$ python -q
>>> import numpy as np
>>> np.set_printoptions(precision=1, suppress=True, linewidth=160, legacy="1.25")
>>> def rnd(a):
...     return np.round(a, 1) + 0
... 
>>> E = np.loadtxt("a.csv", delimiter=",")
>>> print(E)
[[3. 0. 0. 0.]
 [0. 2. 0. 0.]
 [0. 0. 0. 2.]
 [0. 0. 1. 0.]]
>>> print(rnd(np.linalg.det(E)))
-12.0
>>> print(rnd(np.sort(np.linalg.eigvals(E).real)))
[-1.4  1.4  2.   3. ]
>>> A2 = np.linalg.inv(E)
>>> print(rnd(A2))
[[0.3 0.  0.  0. ]
 [0.  0.5 0.  0. ]
 [0.  0.  0.  1. ]
 [0.  0.  0.5 0. ]]
>>> print(np.allclose(A2, E.T))
False
>>> print(rnd(np.linalg.det(E) * np.linalg.det(A2)))
1.0
>>> proj = np.triu(np.array([[4, 0, -5, 4], [-1, 5, 3, 0], [1, -1, 0, -4], [-3, 3, 1, -3]]), 1) + np.eye(4)
>>> A2 = proj @ E @ np.linalg.inv(proj)
>>> print(np.linalg.matrix_rank(A2))
4
>>> print(rnd(np.linalg.det(A2)))
-12.0
>>> print(np.trace(A2), np.trace(E))
5.0 5.0
>>> X = np.load("run11.npy")
>>> print(X)
[[-5.3  1.6 -0.6 -3.5]
 [-0.8  0.1 -0.4 -0.6]
 [ 3.5 -0.8  0.1  2.1]
 [ 1.  -0.7  0.3  1. ]
 [ 1.3 -0.5 -0.3  0.5]
 [ 3.8 -1.3 -0.4  2.8]
 [ 3.6 -0.8 -0.3  2.4]
 [ 1.9 -0.7 -0.1  1.3]
 [ 1.7 -0.3  0.1  1.5]
 [ 0.2  0.1  0.7 -0.7]
 [-0.3  0.1 -0.1 -0.1]
 [ 0.2 -0.2 -0.3  0. ]
 [-1.   0.4 -0.3  0. ]
 [-1.1  0.7 -0.2 -0.2]]
>>> gram = np.cov(X, rowvar=False)
>>> print(rnd(np.corrcoef(X.T)))
[[ 1.  -1.   0.3  1. ]
 [-1.   1.  -0.2 -0.9]
 [ 0.3 -0.2  1.   0.2]
 [ 1.  -0.9  0.2  1. ]]
>>> print(np.argsort(-X.std(axis=0).round(6), kind="stable"))
[0 3 1 2]
>>> print(rnd(np.polyfit(X[:, 0], X[:, 3], 1)))
[0.6 0.1]
>>> print(rnd(np.median(X, axis=0)))
[ 0.6 -0.2 -0.2  0.2]
>>> D = np.linalg.norm(X[:, None] - X[None], axis=-1)
>>> print(rnd(np.linalg.norm(X, axis=1)))
[6.6 1.1 4.2 1.6 1.5 4.9 4.4 2.4 2.3 1.  0.3 0.4 1.1 1.3]
>>> print(D[0].round(6).argsort(kind="stable")[:4])
[ 0 13  1 12]
>>> print((D + 1e9 * np.eye(14)).round(6).argmin(axis=1))
[13 12  6  4  3  6  2  8  7 10 11 10 13 12]
>>> print(np.unravel_index(D.round(6).argmax(), D.shape))
(0, 5)
>>> print(rnd(np.linalg.norm(X - X.mean(axis=0), axis=1)))
[7.4 1.8 3.4 0.9 0.8 4.1 3.6 1.6 1.5 1.5 1.1 0.7 1.8 2. ]
>>> print(D.mean(axis=1).argmax())
0
>>> print(rnd(D[0]))
[ 0.   5.6 10.7  8.1  8.  11.4 10.9  9.   8.8  6.5  6.2  6.8  5.7  5.4]
>>> print(np.linalg.matrix_rank(D ** 2))
6
